$ ipython --no-banner

In [1]: import numpy as np

In [2]: import numpy.linalg as la

In [3]: np.set_printoptions(precision=2, suppress=True, linewidth=100)

In [4]: rd = lambda a: np.round(a, 2) + 0

In [5]: feats = np.load("w.npy")

In [6]: print(feats)
[[ 0.9  -0.1   0.2 ]
 [ 1.2   0.   -0.05]
 [ 0.7  -0.4   0.82]
 [ 0.    0.5  -0.91]
 [ 2.   -1.2   2.61]
 [ 0.3  -0.6   1.05]
 [ 1.    0.5  -0.83]
 [-1.2   0.3  -0.88]
 [-1.2  -1.3   2.22]
 [-0.2  -0.8   1.06]
 [ 0.1   1.1  -2.33]
 [ 0.5  -0.5   1.31]
 [-0.8  -1.3   2.41]
 [ 2.1  -0.2   0.33]
 [ 0.7  -1.7   2.99]
 [ 1.5   0.5  -1.48]
 [ 0.6  -1.9   3.87]]

In [7]: U, s, vt = la.svd(feats, full_matrices=False)

In [8]: np.abs(U[:, 0]).round(6).argmax()
Out[8]: np.int64(16)

In [9]: rd(s / s[0])
Out[9]: array([1.  , 0.51, 0.06])

In [10]: (s > 1e-8).sum()
Out[10]: np.int64(3)

In [11]: rd(np.cumsum(s ** 2) / np.sum(s ** 2))
Out[11]: array([0.79, 1.  , 1.  ])

In [12]: rd(U.T @ feats @ vt.T)
Out[12]: 
array([[8.44, 0.  , 0.  ],
       [0.  , 4.31, 0.  ],
       [0.  , 0.  , 0.47]])

In [13]: print(U.shape, s.shape, vt.shape)
(17, 3) (3,) (3, 3)

In [14]: d = la.norm(feats[:, None] - feats[None], axis=-1)

In [15]: np.flatnonzero(d[10] < d.mean() / 2)
Out[15]: array([10])

In [16]: la.matrix_rank(d ** 2)
Out[16]: np.int64(5)

In [17]: d.shape
Out[17]: (17, 17)

In [18]: m1 = np.load("test5.npy")

In [19]: print(m1)
[[0 1]
 [1 0]]

In [20]: evals, evecs = la.eigh(m1)

In [21]: x = np.array([1, -3])

In [22]: rd(evecs * np.abs(evals) @ evecs.T)
Out[22]: 
array([[1., 0.],
       [0., 1.]])

In [23]: (np.sign(evecs[:, -1].round(6)) == np.sign(evecs[0, -1].round(6))).astype(int)
Out[23]: array([1, 1])

In [24]: W1 = np.array([[2, 2, 0, 4, -3], [5, -4, 1, 2, 0]])

In [25]: beta = np.array([2, 0, -1, -2, 2])

In [26]: act = np.maximum(m1 @ W1 + beta, 0)

In [27]: print(la.matrix_rank(act))
2

In [28]: print(act)
[[7 0 0 0 2]
 [4 2 0 2 0]]

In [29]: C = np.array([[-3, -3], [-3, 1], [0, 0], [3, -1], [2, 1]])

In [30]: act @ C
Out[30]: 
array([[-17, -19],
       [-12, -12]])

In [31]: (act @ C).round(6).argmax(axis=1)
Out[31]: array([0, 0])

In [32]: W1 @ C
Out[32]: 
array([[ -6, -11],
       [  3, -21]])
